In [1]: import numpy as np

In [2]: np.set_printoptions(precision=2, suppress=True, linewidth=140, floatmode="fixed")

In [3]: m1 = np.array([[1, 2, 4],
   ...:     [-2, 0, 0],
   ...:     [-1, 1, 2],
   ...:     [2, 2, 4],
   ...:     [-1, 1, 2],
   ...:     [-1, -1, -2]])

In [4]: round(np.linalg.norm(m1[0] - m1[5]), 2)
Out[4]: np.float64(7.0)

In [5]: np.round(np.linalg.norm(m1, "nuc"), 2)
Out[5]: np.float64(10.64)

In [6]: print(round(float(np.linalg.norm(m1, 1)), 2), round(float(np.linalg.norm(m1, np.inf)), 2))
14.0 8.0

In [7]: m1[0] @ m1[5]
Out[7]: np.int64(-11)

In [8]: round(np.linalg.norm(m1[0], 1), 2), np.round(np.linalg.norm(m1[0], np.inf), 2)
Out[8]: (np.float64(7.0), np.float64(4.0))

In [9]: round(float(np.linalg.norm(m1, 2)), 2)
Out[9]: 7.6

In [10]: vec = np.array([-1, 0, 0])

In [11]: (m1 @ vec).argmax()
Out[11]: np.int64(1)

In [12]: m1 @ vec
Out[12]: array([-1,  2,  1, -2,  1,  1])

In [13]: (m1 * vec).sum(axis=1)
Out[13]: array([-1,  2,  1, -2,  1,  1])

In [14]: m1 * vec
Out[14]: 
array([[-1,  0,  0],
       [ 2,  0,  0],
       [ 1,  0,  0],
       [-2,  0,  0],
       [ 1,  0,  0],
       [ 1,  0,  0]])

In [15]: np.linalg.norm(m1 @ vec) <= np.linalg.norm(m1, 2) * np.linalg.norm(vec) + 1e-9
Out[15]: np.True_

In [16]: np.einsum("ij,j->i", m1, vec)
Out[16]: array([-1,  2,  1, -2,  1,  1])

In [17]: print(np.round(m1 @ np.linalg.pinv(m1) @ m1, 2) + 0)
[[ 1.00  2.00  4.00]
 [-2.00  0.00  0.00]
 [-1.00  1.00  2.00]
 [ 2.00  2.00  4.00]
 [-1.00  1.00  2.00]
 [-1.00 -1.00 -2.00]]

In [18]: np.linalg.lstsq(m1[:-1].T, m1[-1])[2]
Out[18]: np.int32(2)
